$ ipython --no-banner

In [1]: import numpy as np

In [2]: np.set_printoptions(precision=1, suppress=True, linewidth=160, legacy="1.25")

In [3]: W0 = np.array([[6.0, 5.0, 0.0, 0.0, 5.0, 5.0, 0.0],
   ...:     [5.0, 6.0, 0.0, 0.0, 5.0, 5.0, 0.0],
   ...:     [0.0, 0.0, 6.0, 5.0, 0.0, 0.0, 5.0],
   ...:     [0.0, 0.0, 5.0, 6.0, 0.0, 0.0, 5.0],
   ...:     [5.0, 5.0, 0.0, 0.0, 6.0, 5.0, 0.0],
   ...:     [5.0, 5.0, 0.0, 0.0, 5.0, 6.0, 0.0],
   ...:     [0.0, 0.0, 5.0, 5.0, 0.0, 0.0, 6.0]])

In [4]: W0
Out[4]: 
array([[6., 5., 0., 0., 5., 5., 0.],
       [5., 6., 0., 0., 5., 5., 0.],
       [0., 0., 6., 5., 0., 0., 5.],
       [0., 0., 5., 6., 0., 0., 5.],
       [5., 5., 0., 0., 6., 5., 0.],
       [5., 5., 0., 0., 5., 6., 0.],
       [0., 0., 5., 5., 0., 0., 6.]])

In [5]: round(float(np.linalg.det(W0)), 1)
Out[5]: 336.0

In [6]: (W0 + W0.T) / 2
Out[6]: 
array([[6., 5., 0., 0., 5., 5., 0.],
       [5., 6., 0., 0., 5., 5., 0.],
       [0., 0., 6., 5., 0., 0., 5.],
       [0., 0., 5., 6., 0., 0., 5.],
       [5., 5., 0., 0., 6., 5., 0.],
       [5., 5., 0., 0., 5., 6., 0.],
       [0., 0., 5., 5., 0., 0., 6.]])

In [7]: np.trace(W0)
Out[7]: 42.0

In [8]: np.linalg.matrix_power(W0, 3)
Out[8]: 
array([[2316., 2315.,    0.,    0., 2315., 2315.,    0.],
       [2315., 2316.,    0.,    0., 2315., 2315.,    0.],
       [   0.,    0., 1366., 1365.,    0.,    0., 1365.],
       [   0.,    0., 1365., 1366.,    0.,    0., 1365.],
       [2315., 2315.,    0.,    0., 2316., 2315.,    0.],
       [2315., 2315.,    0.,    0., 2315., 2316.,    0.],
       [   0.,    0., 1365., 1365.,    0.,    0., 1366.]])
